$ ipython --no-banner

In [1]: import numpy as np

In [2]: from numpy import linalg as LA

In [3]: np.set_printoptions(precision=2, suppress=True, linewidth=120, legacy="1.25")

In [4]: rnd = lambda a: np.round(a, 2) + 0

In [5]: rng = np.random.default_rng(279879)

In [6]: A = (rng.random((6, 6)) < 0.3) + np.eye(6)

In [7]: A /= A.sum(axis=1, keepdims=True)

In [8]: A
Out[8]: 
array([[0.5 , 0.  , 0.  , 0.5 , 0.  , 0.  ],
       [0.  , 0.5 , 0.25, 0.  , 0.25, 0.  ],
       [0.  , 0.  , 0.5 , 0.  , 0.25, 0.25],
       [0.2 , 0.  , 0.2 , 0.4 , 0.  , 0.2 ],
       [0.  , 0.  , 0.  , 0.5 , 0.5 , 0.  ],
       [0.  , 0.  , 0.  , 0.  , 0.  , 1.  ]])

In [9]: u = np.array([1, -2, 2])

In [10]: print(np.polyval(u, A[0]))
[1.25 2.   2.   1.25 2.   2.  ]

In [11]: rnd(np.correlate(A[0], A[3], "full"))
Out[11]: array([0.1, 0. , 0.2, 0.2, 0. , 0.3, 0.1, 0. , 0.1, 0. , 0. ])

In [12]: print(np.cross(A[0, :3], A[3, :3]))
[ 0.  -0.1  0. ]

In [13]: mat = np.array([[0.0, 2.0, 0.0], [2.0, 0.0, 0.0], [0.0, 0.0, 0.0]])

In [14]: mat
Out[14]: 
array([[0., 2., 0.],
       [2., 0., 0.],
       [0., 0., 0.]])

In [15]: Uu, sig, Vt = LA.svd(mat)

In [16]: evecs = Vt[:(sig > 1e-8).sum()]

In [17]: x = mat[0] + 4 * mat[1] + rng.integers(2) * np.eye(3)[0]

In [18]: x
Out[18]: array([9., 2., 0.])

In [19]: rnd(LA.norm(x - evecs.T @ evecs @ x))
Out[19]: 0.0

In [20]: np.allclose(evecs.T @ evecs @ x, x)
Out[20]: True

In [21]: np.diag(evecs.T @ evecs)
Out[21]: array([1., 1., 0.])

In [22]: rnd(np.sort(LA.eigvals(mat).real))
Out[22]: array([-2.,  0.,  2.])

In [23]: (mat != 0).astype(int)
Out[23]: 
array([[0, 1, 0],
       [1, 0, 0],
       [0, 0, 0]])

In [24]: (LA.matrix_power((mat != 0) + (mat.T != 0) + np.eye(3), 3) > 0).astype(int)
Out[24]: 
array([[1, 1, 0],
       [1, 1, 0],
       [0, 0, 1]])

In [25]: np.flatnonzero(LA.matrix_power((mat != 0) + (mat.T != 0) + np.eye(3), 3)[0])
Out[25]: array([0, 1])

In [26]: rnd(LA.eigvalsh(mat).min())
Out[26]: -2.0

In [27]: np.all(LA.eigvalsh(mat) > 0)
Out[27]: False

In [28]: [round(float(x), 2) for x in LA.svd(mat, compute_uv=False)[:3]]
Out[28]: [2.0, 2.0, 0.0]

In [29]: rnd(LA.norm(mat, 2) / LA.norm(mat))
Out[29]: 0.71
